$ python -q
>>> import numpy as np
>>> np.set_printoptions(precision=1, suppress=True, linewidth=140)
>>> rnd = lambda a: np.round(a, 1) + 0
>>> m1 = np.loadtxt("w.csv", delimiter=",")
>>> print(m1)
[[ 1.  1.  3.  0.  0.  0.]
 [ 0.  2.  2.  0.  0.  0.]
 [ 2.  0.  1.  0.  0.  0.]
 [ 0.  0.  0.  5.  3. -4.]
 [ 0.  0.  0.  4.  1. -4.]
 [ 0.  0.  0. -1.  3.  4.]]
>>> O, Rm = np.linalg.qr(m1)
>>> print(rnd(abs(Rm[0, 0])), rnd(np.linalg.norm(m1[:, 0])))
2.2 2.2
>>> print(rnd(Rm))
[[-2.2 -0.4 -2.2  0.   0.   0. ]
 [ 0.  -2.2 -2.7  0.   0.   0. ]
 [ 0.   0.  -1.2  0.   0.   0. ]
 [ 0.   0.   0.  -6.5 -2.5  6.2]
 [ 0.   0.   0.   0.   3.6  3.1]
 [ 0.   0.   0.   0.   0.   0.3]]
>>> print(rnd(np.abs(np.diag(Rm))))
[2.2 2.2 1.2 6.5 3.6 0.3]
>>> print(rnd(O @ Rm))
[[ 1.  1.  3.  0.  0.  0.]
 [ 0.  2.  2.  0.  0.  0.]
 [ 2.  0.  1.  0.  0.  0.]
 [ 0.  0.  0.  5.  3. -4.]
 [ 0.  0.  0.  4.  1. -4.]
 [ 0.  0.  0. -1.  3.  4.]]
>>> print(np.allclose(Rm.T @ Rm, m1.T @ m1))
True
>>> print(rnd(np.trace(O @ O.T)))
6.0
>>> print(rnd(Rm @ Rm))
[[  5.    2.    9.    0.    0.    0. ]
 [  0.    4.8   9.4   0.    0.    0. ]
 [  0.    0.    1.5   0.    0.    0. ]
 [  0.    0.    0.   42.    7.1 -45.6]
 [  0.    0.    0.    0.   12.9  12.3]
 [  0.    0.    0.    0.    0.    0.1]]
>>> print((Rm != 0).astype(int))
[[1 1 1 0 0 0]
 [0 1 1 0 0 0]
 [0 0 1 0 0 0]
 [0 0 0 1 1 1]
 [0 0 0 0 1 1]
 [0 0 0 0 0 1]]
>>> print((np.linalg.matrix_power((m1 != 0) + (m1.T != 0) + np.eye(6), 6) > 0).astype(int))
[[1 1 1 0 0 0]
 [1 1 1 0 0 0]
 [1 1 1 0 0 0]
 [0 0 0 1 1 1]
 [0 0 0 1 1 1]
 [0 0 0 1 1 1]]
>>> ang = np.radians(120)
>>> Rm = np.eye(6)
>>> Rm[1, 1] = Rm[2, 2] = np.cos(ang)
>>> Rm[1, 2], Rm[2, 1] = -np.sin(ang), np.sin(ang)
>>> print(rnd(Rm))
[[ 1.   0.   0.   0.   0.   0. ]
 [ 0.  -0.5 -0.9  0.   0.   0. ]
 [ 0.   0.9 -0.5  0.   0.   0. ]
 [ 0.   0.   0.   1.   0.   0. ]
 [ 0.   0.   0.   0.   1.   0. ]
 [ 0.   0.   0.   0.   0.   1. ]]
>>> A2 = m1 @ Rm.T
>>> print(rnd(np.linalg.svd(m1, compute_uv=False)), rnd(np.linalg.svd(A2, compute_uv=False)))
[9.4 4.6 4.4 2.  0.7 0.2] [9.4 4.6 4.4 2.  0.7 0.2]
>>> print(rnd(A2))
[[ 1.  -3.1 -0.6  0.   0.   0. ]
 [ 0.  -2.7  0.7  0.   0.   0. ]
 [ 2.  -0.9 -0.5  0.   0.   0. ]
 [ 0.   0.   0.   5.   3.  -4. ]
 [ 0.   0.   0.   4.   1.  -4. ]
 [ 0.   0.   0.  -1.   3.   4. ]]
>>> print(rnd(np.linalg.det(Rm)), rnd(np.trace(Rm)))
1.0 3.0
>>> vec = np.array([-2, 0, 0, 0, 1, 1])
>>> y = m1 @ vec
>>> beta, lr = np.zeros(6), 1 / np.linalg.norm(m1, 2) ** 2
>>> for i in range(25):
...     beta -= lr * m1.T @ (m1 @ beta - y)
...     if i % 5 == 0: print(i, round(np.linalg.norm(m1 @ beta - y), 1))
... 
0 6.1
5 2.9
10 2.1
15 1.7
20 1.4
>>> print(rnd(np.linalg.cond(m1)))
50.4
>>> print(rnd(beta))
[-1.2  0.3 -0.4  0.   1.   1. ]
>>> K = np.loadtxt("test0.csv", delimiter=",")
>>> print(K)
[[ -0.5   0.4  -1.3  -0.4  -0.3   0.2   0.8  -1.1   0.1  -0.5  -0.4  -0.1   1.5]
 [ -0.7   1.5  -0.2   0.    0.8   1.3   0.    0.   -0.1   1.   -2.4   1.4   0.7]
 [  0.8  -0.3  -0.4   0.6  -1.1   1.1  -1.   -0.1  -0.4  -1.1   0.1  -0.5  -0.2]
 [  1.3  -0.5  -0.4   0.4   0.    1.   -1.   -1.1   0.8   0.6  -2.3   2.6   2.3]
 [ -0.6  -2.2  -0.2  -2.1   0.3   0.    0.    0.1   1.   -0.5   0.8  -0.3   1.2]
 [  0.    0.9  -2.3   0.4   0.8  -1.2   1.4   1.3  -0.5   0.5  -0.8   0.7   1.2]
 [  0.2   0.4  -2.    0.    0.8  -0.2   1.   -0.3   0.2   0.4   0.4   1.5  -0.4]
 [-11.5   4.5  -1.   -4.   -1.5   0.    1.5  -1.5   2.5   2.5  -4.5  10.   -1. ]
 [ -0.5   1.5  -0.7   1.7   1.7  -0.4   0.3  -1.3   0.3   1.   -0.8  -0.2  -0.2]
 [ -1.4  -2.    0.2  -0.7  -0.7   1.5  -0.9   0.7  -0.6   0.    0.7  -0.6  -0.1]
 [ -0.9  -0.3  -0.9   0.3  -1.2  -0.6  -1.2  -0.5  -0.6  -0.7   0.3   0.5   1.3]]
>>> T = np.stack([K, 2 * K, K[::-1]])
>>> print(T.shape)
(3, 11, 13)
>>> print(np.linalg.matrix_rank(T.reshape(3, -1)))
2
>>> W0 = np.loadtxt("x.csv", delimiter=",")
>>> print(rnd(W0))
[[ 1.9 -6.1  1.3  1.8 -7.1  1.8  0.9]
 [ 0.4 -5.1  0.1  4.7 -5.   4.4  2.8]
 [-1.9  6.1 -1.3 -1.9  7.  -2.  -1. ]
 [ 2.3 -6.   1.6  0.8 -7.3  1.   0.3]
 [-2.4  6.  -1.7 -0.4  7.4 -0.6 -0.1]
 [-0.7 -3.6 -0.8  5.9 -2.8  5.5  3.6]
 [ 2.4  0.1  2.  -6.3 -1.7 -5.7 -4. ]
 [ 2.7 -5.8  2.  -0.6 -7.4 -0.3 -0.6]
 [ 1.7  1.7  1.5 -6.4  0.3 -5.9 -4. ]
 [-0.1 -4.6 -0.3  5.2 -4.2  4.9  3.2]
 [-0.9 -3.3 -0.9  6.  -2.4  5.6  3.7]
 [-0.6 -3.8 -0.7  5.8 -3.1  5.4  3.5]
 [-0.2  4.9  0.  -4.9  4.7 -4.6 -2.9]
 [-0.9 -3.3 -0.9  6.1 -2.4  5.6  3.7]
 [-3.2  4.  -2.5  3.8  6.1  3.2  2.5]
 [-2.8  5.6 -2.1  1.2  7.3  0.8  0.9]
 [ 2.5 -5.9  1.8  0.1 -7.4  0.3 -0.1]
 [ 1.5  2.1  1.4 -6.4  0.8 -5.8 -4. ]
 [ 3.1 -3.4  2.5 -4.3 -5.6 -3.8 -2.8]
 [-0.2 -4.4 -0.4  5.4 -3.9  5.   3.3]
 [ 3.1 -4.5  2.4 -3.1 -6.6 -2.6 -2.1]
 [-1.2 -2.8 -1.1  6.2 -1.8  5.7  3.8]
 [-1.7  6.  -1.2 -2.2  6.9 -2.2 -1.2]
 [-3.   2.4 -2.4  5.2  4.5  4.6  3.4]
 [ 0.6  3.9  0.7 -5.8  3.2 -5.4 -3.5]]
>>> d = np.linalg.norm(W0[:, None] - W0[None], axis=-1)
>>> print(np.unravel_index(d.round(6).argmax(), d.shape))
(np.int64(11), np.int64(24))
>>> print(np.flatnonzero(d[12] < d.mean() / 2))
[ 2 12 17 22 24]
>>> print(rnd(d[:5, :5]))
[[ 0.   5.3 20.   1.4 19.9]
 [ 5.3  0.  19.3  6.7 18.6]
 [20.  19.3  0.  19.9  2.3]
 [ 1.4  6.7 19.9  0.  20. ]
 [19.9 18.6  2.3 20.   0. ]]
>>> print(rnd(np.linalg.norm(W0 - W0.mean(axis=0), axis=1)))
[ 8.7  8.5 11.4  8.8 11.2  8.7 10.8  9.  11.1  8.6  8.7  8.6 11.5  8.7 10.4 11.   8.9 11.2  9.9  8.6  9.6  8.8 11.4 10.  11.4]
>>> print(d[12].round(6).argsort(kind="stable")[:4])
[12 24 22  2]
>>> U, sigma, vt = np.linalg.svd(W0)
>>> evecs = vt[:(sigma > 1e-8).sum()]
>>> rng = np.random.default_rng(4044)
>>> vec = W0[0] + 5 * W0[2] + rng.integers(2) * np.eye(7)[6]
>>> print(rnd(vec))
[-7.4 24.2 -5.1 -7.8 28.1 -8.  -3.2]
>>> print(rnd(np.linalg.norm(vec - evecs.T @ evecs @ vec)))
0.9
>>> f, r1 = W0[24], W0[20]
>>> print(rnd(f @ r1))
3.9
>>> p = (f @ r1) / (f @ f) * f
>>> print(np.linalg.matrix_rank(np.outer(f, r1)))
1
>>> print((r1 - p) @ f)
0.0
>>> J = np.load("layer13.npy")
>>> print(J)
[[ 0.3  2.  -1.  -2. ]
 [-2.   1.3 -2.  -1. ]
 [ 2.   0.   0.3  0. ]
 [ 0.   2.  -1.  -1.7]]
>>> f = np.array([3, 0, -3, 2, 3, 3])
>>> A2 = m1 + np.outer(f, np.eye(6)[5])
>>> print(np.linalg.matrix_rank(np.linalg.inv(A2) - np.linalg.inv(m1), tol=1e-8))
1
>>> idx = rng.permutation(4)
>>> print(idx)
[1 2 0 3]
>>> A2 = J[idx][:, idx]
>>> print(A2)
[[ 1.3 -2.  -2.  -1. ]
 [ 0.   0.3  2.   0. ]
 [ 2.  -1.   0.3 -2. ]
 [ 2.  -1.   0.  -1.7]]
>>> print(rnd(np.sort(np.abs(np.linalg.eigvals(A2)))))
[0.3 0.7 2.5 2.5]
>>> print(rnd(np.trace(A2)))
0.2
>>> print(np.allclose(A2, J))
False
>>> mat = np.load("sample6.npy")
>>> print(mat)
[[ 3. -2.  0.  0.  0.]
 [-2.  0. -2.  0.  0.]
 [ 0. -2.  5. -2.  0.]
 [ 0.  0. -2.  2. -2.]
 [ 0.  0.  0. -2. -4.]]
>>> ev, evecs = np.linalg.eig(mat)
>>> print(rnd(ev))
[ 6.7  3.8  1.7 -1.6 -4.6]
>>> print(rnd(np.sort(np.linalg.eigvals(mat @ mat))))
[ 2.5  3.  14.7 21.6 44.3]
>>> print(rnd(np.prod(ev)))
320.0
>>> print(rnd(np.sort(np.linalg.eigvals(np.linalg.inv(mat)))))
[-0.6 -0.2  0.2  0.3  0.6]
>>> A2 = mat + rng.integers(-2, 3, (5, 3)) @ rng.integers(-2, 3, (3, 5))
>>> print(A2)
[[  7. -10.  -6.   2.   2.]
 [ -6.  -2.   1.   7.  -3.]
 [ -2.  -6.   7.   4.  -2.]
 [ -4.   8.   4.   0.  -4.]
 [  2.  -2.  -8.  -2.  -2.]]
>>> print(rnd(np.linalg.svd(A2 - mat, compute_uv=False)))
[17.4 12.5  4.   0.   0. ]
>>> print(np.linalg.matrix_rank(A2 - mat, tol=1e-8))
3
>>> ev, evecs = np.linalg.eigh(mat)
>>> vec = np.array([8, 5, -2, -7, 1])
>>> print(rnd(evecs * np.abs(ev) @ evecs.T))
[[ 3.4 -1.   0.4  0.2  0. ]
 [-1.   2.3 -1.2  0.4  0. ]
 [ 0.4 -1.2  5.3 -1.7  0.5]
 [ 0.2  0.4 -1.7  2.9  0.7]
 [ 0.   0.   0.5  0.7  4.4]]
>>> print((np.sign(evecs[:, -1].round(6)) == np.sign(evecs[0, -1].round(6))).astype(int))
[1 0 1 0 1]
>>> print(rnd(evecs * np.maximum(ev, 0) @ evecs.T))
[[ 3.2 -1.5  0.2  0.1  0. ]
 [-1.5  1.2 -1.6  0.2  0. ]
 [ 0.2 -1.6  5.2 -1.8  0.3]
 [ 0.1  0.2 -1.8  2.5 -0.7]
 [ 0.   0.   0.3 -0.7  0.2]]
>>> print(vec @ mat @ vec)
158.0
>>> print(rnd(vec @ mat @ vec / (vec @ vec)), rnd(ev[0]), rnd(ev[-1]))
1.1 -4.6 6.7
>>> print(np.abs(mat).sum(axis=1).max(), rnd(np.abs(ev).max()))
9.0 6.7
>>> T = np.stack([mat, 5 * mat, mat[::-1]])
>>> print(rnd(np.linalg.norm(T, axis=(1, 2))))
[ 9.3 46.4  9.3]
>>> print(np.linalg.matrix_rank(T.reshape(3, -1)))
2
>>> print(T.shape)
(3, 5, 5)
>>> U, sigma, vt = np.linalg.svd(mat, full_matrices=False)
>>> print(rnd(np.cumsum(sigma ** 2) / np.sum(sigma ** 2)))
[0.5 0.8 0.9 1.  1. ]
>>> print(rnd(vt @ vt.T))
[[1. 0. 0. 0. 0.]
 [0. 1. 0. 0. 0.]
 [0. 0. 1. 0. 0.]
 [0. 0. 0. 1. 0.]
 [0. 0. 0. 0. 1.]]
>>> print(rnd(sigma / sigma[0]))
[1.  0.7 0.6 0.3 0.2]
>>> print(rnd(np.abs(vt[0])))
[0.2 0.3 0.8 0.4 0.1]
>>> F = np.load("mat.npy")
>>> print(F)
[[ -4   1   5  -2   5]
 [ -1  -5  -3   3  -3]
 [ -3  -4   2  -4  -3]
 [  2  -2   2  -4   1]
 [  1   3  -4   5  -3]
 [ -2  -4  -4   3  -1]
 [  5  -5   4   1  -5]
 [ -1  -2  -4  -2  -4]
 [ -5   2  -5  -3   4]
 [  0  -1   1   5   0]
 [ -4  -5  -4   5   4]
 [ -9 -24 -10  13 -10]]
>>> G = np.cov(F, rowvar=False)
>>> print(rnd(np.corrcoef(F.T)))
[[ 1.   0.5  0.6 -0.4  0. ]
 [ 0.5  1.   0.5 -0.7  0.7]
 [ 0.6  0.5  1.  -0.6  0.4]
 [-0.4 -0.7 -0.6  1.  -0.5]
 [ 0.   0.7  0.4 -0.5  1. ]]
>>> print(rnd(np.linalg.eigvalsh(G)[::-1]))
[84.6 18.3 12.2  8.1  2. ]
>>> print(rnd(F.std(axis=0)))
[3.5 6.6 4.2 4.8 4.2]
>>> print(np.median(F, axis=0))
[-1.5 -3.  -3.5  2.  -2. ]
>>> print(G.shape)
(5, 5)
>>> idx = rng.permutation(5)
>>> A2 = F[:, idx] * rng.choice([-1, 1], 5)
>>> print(A2)
[[ -1   5  -2   5  -4]
 [  5  -3   3  -3  -1]
 [  4   2  -4  -3  -3]
 [  2   2  -4   1   2]
 [ -3  -4   5  -3   1]
 [  4  -4   3  -1  -2]
 [  5   4   1  -5   5]
 [  2  -4  -2  -4  -1]
 [ -2  -5  -3   4  -5]
 [  1   1   5   0   0]
 [  5  -4   5   4  -4]
 [ 24 -10  13 -10  -9]]
>>> U, _, vt = np.linalg.svd(F.T @ A2)
>>> print(rnd(U @ vt))
[[ 0.  0.  0.  0.  1.]
 [-1.  0.  0.  0.  0.]
 [ 0.  1.  0.  0.  0.]
 [ 0.  0.  1.  0.  0.]
 [ 0.  0.  0.  1.  0.]]
>>> print(rnd(np.linalg.norm(F[10] - F[1])))
7.9
>>> A2 = np.c_[F[:, :3] @ np.array([[0, 1, -1], [0, -2, -1], [3, -1, 0]]), np.array([0, -2, 9, 0, -2, 6, 7, -1, -9, 5, -2, 5])]
>>> print(A2)
[[ 15 -11   3   0]
 [ -9  12   6  -2]
 [  6   3   7   9]
 [  6   4   0   0]
 [-12  -1  -4  -2]
 [-12  10   6   6]
 [ 12  11   0   7]
 [-12   7   3  -1]
 [-15  -4   3  -9]
 [  3   1   1   5]
 [-12  10   9  -2]
 [-30  49  33   5]]
>>> print(np.linalg.matrix_rank(A2))
4
>>> print(rnd(np.linalg.norm(A2 - F @ np.linalg.lstsq(F, A2)[0], axis=0)))
[ 0.  0.  0. 10.]
>>> E = np.loadtxt("m.csv", delimiter=",")
>>> print(E)
[[ 5.  4.  5. -4.  1. -4.  0.  5. -2.  1. -1.  1. -5.  5.]
 [ 0. -2.  2.  2.  0. -2. -3. -1.  2. -1.  0. -5.  3.  3.]
 [ 0.  0.  1.  4.  4.  5.  4. -4. -5. -1.  3.  2. -3.  1.]
 [ 0.  0.  0.  4. -4. -3.  2.  1.  2. -3.  1. -1.  3. -4.]
 [ 0.  0.  0.  0. -4.  2. -4.  5.  5.  0.  2.  4. -3.  3.]
 [ 0.  0.  0.  0.  0. -2.  1.  1. -1.  3.  3.  1.  0. -2.]
 [ 0.  0.  0.  0.  0.  0.  3.  3. -3. -2. -5.  5.  2.  0.]
 [ 0.  0.  0.  0.  0.  0.  0. -3.  2.  4. -1.  4.  1. -3.]
 [ 0.  0.  0.  0.  0.  0.  0.  0. -4.  4. -3.  4. -2.  3.]
 [ 0.  0.  0.  0.  0.  0.  0.  0.  0. -3.  0. -1. -1. -4.]
 [ 0.  0.  0.  0.  0.  0.  0.  0.  0.  0.  2.  5.  2. -4.]
 [ 0.  0.  0.  0.  0.  0.  0.  0.  0.  0.  0.  0.  0.  0.]
 [ 0.  0.  0.  0.  0.  0.  0.  0.  0.  0.  0.  0.  5. -3.]
 [ 0.  0.  0.  0.  0.  0.  0.  0.  0.  0.  0.  0.  0. -3.]]
>>> Z = F[[11, 8]].astype(float)
>>> for _ in range(4):
...     idx = np.linalg.norm(F[:, None] - Z, axis=-1).argmin(axis=1)
...     Z = np.array([F[idx == j].mean(axis=0) for j in range(2)])
... 
>>> print(idx)
[1 1 1 1 1 1 1 1 1 1 1 0]
>>> print(np.abs(Z[1] - Z[0]).argmax())
1
